$ python -q
>>> import numpy as np
>>> import numpy.linalg as la
>>> np.set_printoptions(suppress=True, linewidth=140)
>>> A = np.load("x.npy")
>>> print(A)
[[ 0  0  0  0]
 [ 0  3  9  0]
 [ 0  1  3  0]
 [ 0  0  0  0]
 [ 0 -2 -6  0]
 [ 0  2  6  0]
 [ 0  2  6  0]
 [ 0 -1 -3  0]]
>>> Uu, sv, vt = la.svd(A, full_matrices=False)
>>> print(np.round(np.abs(vt[0]), 4))
[0.     0.3162 0.9487 0.    ]
>>> print(sv.round(4) + 0)
[15.1658  0.      0.      0.    ]
>>> print(np.allclose(Uu * sv @ vt, A))
True
>>> print(Uu.shape, sv.shape, vt.shape)
(8, 4) (4,) (4, 4)
>>> print(A.sum(axis=1))
[ 0 12  4  0 -8  8  8 -4]
>>> print(np.unravel_index(np.abs(A).argmax(), A.shape))
(np.int64(1), np.int64(2))
>>> print(la.matrix_rank(A))
1
>>> print(np.round(la.norm(A), 4))
15.1658
>>> print(np.round(la.svd(A, compute_uv=False), 4) + 0)
[15.1658  0.      0.      0.    ]
>>> print(A - A[0])
[[ 0  0  0  0]
 [ 0  3  9  0]
 [ 0  1  3  0]
 [ 0  0  0  0]
 [ 0 -2 -6  0]
 [ 0  2  6  0]
 [ 0  2  6  0]
 [ 0 -1 -3  0]]
>>> print(A.sum(axis=0))
[ 0  5 15  0]
>>> print(A.shape)
(8, 4)
>>> F = np.load("out8.npy")
>>> print(F)
[[  1.1472   7.6552   1.6034  -8.4205  -1.5681  -0.3894]
 [  0.5848   4.2105  -0.4735  17.5412   0.9959   0.3827]
 [  1.2054   4.0869   4.6721  -0.8383   1.1321  -0.0045]
 [  0.0733   6.9369   2.4872  13.0368  -0.3594  -0.0982]
 [  0.1412   9.438    1.1017  -4.6061  -0.0107  -0.2422]
 [ -0.3889  -9.4482   1.1913   9.1987  -1.9837  -0.3367]
 [ -0.0578  -3.141    0.8151  -2.5502   0.5747  -0.4312]
 [  0.5915  -6.4355   1.6822  -8.9905   0.5904  -0.3272]
 [  0.016   -5.3696   3.4282  11.5362   0.9799  -0.0178]
 [  0.3733  -1.1668   3.1831  -8.7435   0.5622  -0.1048]
 [ -0.3687   0.4673   4.475    5.1054   1.1115   0.0318]
 [ -0.1409  -0.5638   1.8926 -11.0895   1.6706   0.3927]
 [ -0.8482  -6.4357   0.7564  -5.03    -0.2835  -0.0285]
 [ -0.4565   6.6025  -0.831   -3.9155   1.8721   0.4059]
 [ -0.0155  -0.8653  -1.1372   7.5168   1.7008   0.8103]
 [ -0.2645   2.1175  -1.4739   5.8763   0.3808   0.1168]
 [  0.2626  -1.5738  -1.9191  -6.485   -0.7645   0.3413]
 [ -0.1237  -2.0752   2.1198 -13.1827   1.252    0.144 ]
 [ -0.1322   5.2095   2.7716   2.4719  -0.6785  -0.1378]
 [ -1.0644   2.5438   1.0002   1.6018   0.9441   0.4443]
 [  0.5886  -7.6526  -2.0872   3.2773  -0.5931  -0.1993]
 [  0.152   -7.7337   1.1562 -12.6712   0.5439  -0.0955]
 [  0.7364  -0.8564  -1.4694  -0.3652   1.2733  -0.606 ]
 [  0.601    4.2302  -1.6664  -5.2314  -0.0106   0.1321]
 [  0.5033   4.6909  -2.0538  -4.6414  -0.205   -0.169 ]
 [  0.44     4.3      0.613   -4.6332  -1.7497   0.0583]
 [  1.4272   1.1394  -0.9364  -0.1582   0.0334   0.034 ]
 [ -0.0219   0.3563  -3.1345   2.996   -3.0742  -0.2648]
 [ -0.3888  -5.311   -3.0019   4.4647   0.2773  -0.3089]
 [  1.0856   7.1992   0.7282  -5.9193  -0.1189   0.4439]
 [  0.1978  -4.4276   1.7704   7.3214   0.5533  -0.4486]
 [  0.397   -8.8591   3.9371 -20.9961   1.0437   0.0567]
 [ -2.0801  -8.6396  -2.3567  -3.9021  -0.0855   0.2493]
 [ -0.9131  -4.4895   0.7651  -0.0273   1.3567  -0.0703]
 [ -1.4399  -1.5292   0.2862   6.2855   1.5584   0.0385]
 [  0.2228 -12.6104  -1.513    8.0005   1.3714  -0.1041]
 [  0.6152   2.4972   2.3175   6.0137   0.5507  -0.5897]
 [  0.9498   2.088    3.7708  -2.8482  -0.0346   0.2822]
 [  0.2859  11.9778  -0.0575  -2.9449   1.4605  -0.0695]
 [  0.1933   0.4295  -3.8172  11.1339  -1.5822   0.15  ]
 [ -0.1856   4.8719   4.0725   1.4153  -0.2327   0.1437]
 [ -1.3141   2.3579  -2.5195  -8.8235   1.8482  -0.1487]
 [ -0.4675  -4.6642  -1.7209  -9.4689   0.2419  -0.4041]
 [ -0.3375   3.5715  -3.644   -8.0586   0.4979   0.5015]
 [ -0.3333  -9.6913   3.6271  -6.6262  -1.561    0.2453]]
>>> T = np.stack([A, -2 * A, A[::-1]])
>>> print((T @ A.T).shape)
(3, 8, 8)
>>> J = np.loadtxt("arr.csv", delimiter=",")
>>> print(J)
[[ 2.3104  3.0089 -0.4617  0.9151  2.3539  3.1002  2.6378  1.0416  3.0039]
 [ 1.6905  2.3044 -0.1267  0.7729  1.6782  2.4925  1.8224  1.3549  2.7253]
 [-3.4607 -4.4423 -0.0379 -1.3577 -3.7607 -4.4337 -2.9143 -1.8927 -4.6813]
 [ 0.9178  2.5888 -0.285   0.9013  2.0307  2.1383  1.7169  0.8476  2.4033]
 [ 0.8962  0.9145 -0.2599  0.5647  0.1316  1.224   0.3603  0.1536  0.5717]
 [-0.4023 -0.5173 -0.1841 -0.1723  0.1879  0.0397 -0.7704 -0.1906 -0.1732]
 [-0.2281  0.1474  0.0465  0.2846  0.235   0.5546  0.1139 -0.4608  0.085 ]
 [-0.4673 -1.1929 -0.1356 -0.3517 -0.5323 -1.4894 -0.4096 -0.3376 -0.3415]
 [ 1.1687  2.2771  0.1156  0.4538  1.2294  2.6708  1.9657  0.9358  2.3366]
 [-3.75   -5.6155 -0.323  -1.687  -3.5932 -6.046  -3.7086 -1.7253 -5.3505]
 [-1.1176 -0.55    0.2399 -0.4549 -1.3804 -1.1673 -1.1229  0.1164 -1.0788]
 [ 0.5583  1.3726  0.176  -0.364   0.3119  0.6919  0.6818  0.3031  0.9501]
 [ 1.1109  1.5941 -0.5148  0.8965  0.8893  1.341   0.7112  0.1612  1.7082]
 [ 1.5447  1.5245 -0.2324  0.7386  0.6294  1.9182  1.2031  0.9108  1.4389]
 [-0.4484 -0.3579  0.1643 -0.036  -0.1608  0.2227  0.3146  0.7496  0.2311]
 [-1.5804 -2.1263 -0.1327 -0.6299 -1.6522 -2.4656 -1.4397 -0.3476 -2.5794]
 [-1.5946 -2.3692  0.5306 -1.1063 -1.5341 -2.6822 -1.1587 -0.8355 -2.0694]
 [-0.7059 -0.0537  0.3321 -0.1952 -0.0258 -0.4178 -0.546   0.3331 -0.177 ]
 [-0.552  -0.0849 -0.0806  0.6067  0.2985  0.1526  0.3213 -0.3472  0.2457]
 [-0.8538 -0.9601 -0.4875 -0.5087 -0.6536 -1.8399 -1.3002 -0.7825 -1.7649]
 [ 0.4042  0.4506  0.2376  0.1875  1.0439  0.8153  0.3987  0.1572  0.9954]
 [ 2.6534  4.4787 -0.3234  1.3356  3.1637  4.4842  2.9772  1.2276  3.9296]
 [-1.4048 -2.9116  0.3976 -1.3521 -1.436  -2.4804 -1.891  -1.0184 -2.9308]
 [-1.0823 -0.9845 -0.0327 -0.478  -0.5303 -1.1526 -0.9806 -0.9996 -1.4088]
 [ 1.372   2.5731 -0.4735  0.9767  1.4817  1.9018  0.8522  0.4628  2.0961]
 [-2.1583 -3.3346  0.1292 -0.7797 -1.7473 -3.6896 -2.5614 -1.3314 -3.5205]
 [-2.5013 -4.4287  0.0965 -1.156  -3.0772 -3.9962 -3.0282 -1.5385 -4.2353]
 [ 0.5757  1.0089  0.0539  0.1873  0.5895  1.4269  0.8846  0.328   0.9709]
 [ 0.4582 -0.5942 -0.2087 -0.6705  0.2888 -0.0045  0.2783 -0.152  -0.0011]
 [-2.6047 -4.1515  0.0622 -1.0418 -2.5193 -3.7215 -2.5563 -1.1894 -4.0199]
 [ 1.2172  1.7106  0.0074  1.0943  0.3733  1.3459  1.4213  0.5474  1.0682]
 [-0.2976 -0.9279 -0.4966 -0.1761 -0.2515 -0.5535 -0.2406 -0.0023 -0.3715]
 [-0.9308 -1.5973  0.4017 -1.3282 -1.3221 -1.5074 -1.5344 -0.6875 -0.7083]
 [ 2.3436  3.0035  0.0785  0.9458  1.6908  3.0385  2.17    1.1939  2.7395]
 [ 3.9745  6.2348 -0.234   2.3001  4.6797  6.394   3.9527  2.1191  6.7346]
 [-3.9787 -5.9821 -0.3296 -2.     -3.728  -5.9714 -4.1756 -1.9015 -5.8789]
 [-0.3599 -0.7101 -0.1941 -0.4189 -0.5945 -0.6294 -0.7233 -0.4274 -0.4798]
 [-1.1841 -0.6618 -0.2778 -0.4512 -0.8544 -1.3675 -0.6869  0.175  -0.6988]
 [ 1.859   2.2225  0.1157  1.242   2.0464  3.263   1.5332  0.9806  3.4256]
 [-4.1283 -5.0318  0.0731 -2.1534 -2.8571 -5.1673 -3.776  -1.8218 -5.1406]
 [ 0.1191  0.7169 -0.1267  0.7578  0.4572  0.4602  0.4205  0.427   0.6205]
 [ 1.68    3.1972 -0.3193  1.1365  2.1738  2.7329  1.9591  1.0586  3.1118]
 [ 1.0695  0.8833  0.1559 -0.0267  0.6497  0.7114 -0.3841  0.6961  0.1491]
 [-0.0202 -0.3819 -0.3075 -0.8087  0.0183 -0.1387  0.      0.1059 -0.3396]]
>>> vec = np.array([1, 0, 7, 2, 0, 9, 1, 3, 8])
>>> target = J @ vec
>>> b, lr = np.zeros(9), 1 / la.norm(J, 2) ** 2
>>> for i in range(25):
...     b -= lr * J.T @ (J @ b - target)
...     if i % 5 == 0: print(i, round(la.norm(J @ b - target), 4))
... 
0 22.5641
5 22.2202
10 21.8822
15 21.55
20 21.2235
>>> print(np.round(la.cond(J), 4))
27.2733
